% ipython --no-banner

In [1]: import numpy as np

In [2]: np.set_printoptions(precision=2, suppress=True, linewidth=120, sign=" ")

In [3]: m1 = np.array([[1.0, -0.4, 0.5], [0.0, 0.2, -0.2], [0.6, -0.2, -0.7]])

In [4]: m1[:, 0] *= 3

In [5]: m1
Out[5]: 
array([[ 3. , -0.4,  0.5],
       [ 0. ,  0.2, -0.2],
       [ 1.8, -0.2, -0.7]])

In [6]: f = np.array([-1, -2, -3])

In [7]: A2 = m1 + np.outer(f, np.eye(3)[0])

In [8]: np.linalg.matrix_rank(np.linalg.inv(A2) - np.linalg.inv(m1), tol=1e-8)
Out[8]: np.int64(1)

In [9]: np.linalg.matrix_rank(A2 - m1)
Out[9]: np.int64(1)

In [10]: rng = np.random.default_rng(396628)

In [11]: labels = rng.permutation(3)

In [12]: labels
Out[12]: array([ 1,  2,  0])

In [13]: A2 = m1[labels][:, labels]

In [14]: A2
Out[14]: 
array([[ 0.2, -0.2,  0. ],
       [-0.2, -0.7,  1.8],
       [-0.4,  0.5,  3. ]])

In [15]: np.diag(A2)
Out[15]: array([ 0.2, -0.7,  3. ])

In [16]: np.sort(np.abs(np.linalg.eigvals(A2)))
Out[16]: array([ 0.19,  0.93,  3.24])

In [17]: np.round(np.linalg.det(A2), 2), round(float(np.linalg.det(m1[labels])), 2)
Out[17]: (np.float64(-0.58), -0.58)

In [18]: O = m1.astype(float).copy()

In [19]: for j in range(3):
    ...:     O[:, j] -= O[:, :j] @ (O[:, :j].T @ O[:, j])
    ...:     O[:, j] /= np.linalg.norm(O[:, j])
    ...: 

In [20]: np.round(O.T @ O, 2) + 0
Out[20]: 
array([[ 1.,  0.,  0.],
       [ 0.,  1.,  0.],
       [ 0.,  0.,  1.]])

In [21]: A2 = np.array([[-5, -3, -8], [2, -1, 8]])

In [22]: Z = np.kron(A2, m1)

In [23]: np.linalg.matrix_rank(Z)
Out[23]: np.int64(6)

In [24]: mat = np.loadtxt("data.csv", delimiter=",")

In [25]: mat
Out[25]: 
array([[ 0.55,  0.76,  2.85],
       [-1.2 ,  2.32, -1.46],
       [-1.51,  2.27,  1.26],
       [ 0.02,  2.37,  1.84],
       [ 0.55,  2.39, -1.73],
       [-2.87,  0.68, -0.57],
       [ 2.  ,  2.24,  0.03],
       [-2.14, -0.04,  2.1 ],
       [ 2.74,  1.22, -0.14],
       [ 1.42, -1.88, -1.86],
       [-0.91,  2.3 ,  1.7 ],
       [-0.06, -0.26, -2.99],
       [ 2.28, -0.71,  1.82],
       [-2.77, -0.02,  1.16],
       [ 1.84, -1.76, -1.59],
       [-0.78, -2.15,  1.95],
       [ 1.29,  2.2 ,  1.58],
       [ 1.06,  0.49, -2.76],
       [ 1.37, -2.5 ,  0.93],
       [-0.35, -2.88, -0.78],
       [ 1.09, -0.18,  2.79],
       [ 1.25,  2.7 ,  0.39],
       [-2.9 , -0.72, -0.25],
       [-1.43, -1.99,  1.73]])

In [26]: labels = mat[:, 0] > np.median(mat[:, 0])

In [27]: f = mat[labels].mean(axis=0) - mat[~labels].mean(axis=0)

In [28]: labels.astype(int)
Out[28]: array([ 1,  0,  0,  0,  1,  0,  1,  0,  1,  1,  0,  0,  1,  0,  1,  0,  1,  1,  1,  0,  1,  1,  0,  0])

In [29]: ((mat - mat.mean(axis=0)) @ f > 0).astype(int)
Out[29]: array([ 1,  0,  0,  1,  1,  0,  1,  0,  1,  1,  0,  1,  1,  0,  1,  0,  1,  1,  1,  0,  1,  1,  0,  0])

In [30]: np.argsort(-np.abs(f).round(6), kind="stable")
Out[30]: array([ 0,  2,  1])

In [31]: round((((mat - mat.mean(axis=0)) @ f > 0) == labels).mean(), 2)
Out[31]: np.float64(0.92)

In [32]: A = np.array([[-2, -2, -3],
    ...:     [0, 1, -2],
    ...:     [-2, 4, 1],
    ...:     [-5, 4, -1],
    ...:     [-4, 3, 0],
    ...:     [-2, 3, 2],
    ...:     [-5, 1, 4],
    ...:     [-5, 3, 5],
    ...:     [-7, 0, 5],
    ...:     [-6, 1, 2],
    ...:     [-9, -1, 5],
    ...:     [-12, -4, 2]])

In [33]: x0 = np.array([-2, 1, -3])

In [34]: target = A @ x0

In [35]: target
Out[35]: array([11,  7,  5, 17, 11,  1, -1, -2, -1,  7,  2, 14])

In [36]: target = target + 0.02 * rng.normal(size=12)

In [37]: target
Out[37]: array([11.  ,  7.02,  5.02, 16.99, 10.98,  1.  , -1.02, -2.01, -0.99,  7.02,  1.99, 14.  ])

In [38]: b, *_ = np.linalg.lstsq(A, target)

In [39]: [round(float(np.linalg.norm(np.linalg.solve(A.T @ A + lam * np.eye(3), A.T @ target))), 2) for lam in (0, 1, 10, 100)]
Out[39]: [3.74, 3.67, 3.1, 1.3]

In [40]: np.round(A.T @ (target - A @ b), 2) + 0
Out[40]: array([ 0.,  0.,  0.])

In [41]: b
Out[41]: array([-2.,  1., -3.])

In [42]: M = np.load("layer19.npy")

In [43]: M
Out[43]: 
array([[-11.89,   0.62,  -0.13],
       [ -1.42,  -1.25,  -5.21],
       [ -3.64,  -1.74,  -8.93],
       [ 11.33,  -1.  ,  -2.79],
       [ -6.3 ,  -5.53,   0.91],
       [  6.78,  -1.31,  -6.2 ],
       [ -8.35,  -1.15,  -4.  ],
       [  5.6 ,  -1.37,  -0.74],
       [  2.66,   3.95,   1.58],
       [  5.93,  -0.66,  -1.31]])

In [44]: G = np.cov(M, rowvar=False)

In [45]: G.shape
Out[45]: (3, 3)

In [46]: np.median(M, axis=0)
Out[46]: array([ 0.62, -1.2 , -2.05])

In [47]: np.argwhere(np.triu(np.abs(np.corrcoef(M.T)) > 0.8, 1))
Out[47]: array([], shape=(0, 2), dtype=int64)

In [48]: round(float(np.corrcoef(M[:, 2], M[:, 0])[0, 1]), 2)
Out[48]: -0.05

In [49]: Ac = (A - A.mean(axis=0)) / A.std(axis=0)

In [50]: np.argwhere(np.abs(Ac) > 2)
Out[50]: 
array([[ 11,   0],
       [ 11,   1]])

In [51]: Ac.std(axis=0)
Out[51]: array([ 1.,  1.,  1.])

In [52]: b = np.linalg.lstsq(np.delete(Ac, 1, axis=1), Ac[:, 1])[0]

In [53]: np.abs(b).argmax()
Out[53]: np.int64(0)

In [54]: np.round(1 - np.var(Ac[:, 1] - np.delete(Ac, 1, axis=1) @ b), 2)
Out[54]: np.float64(0.44)
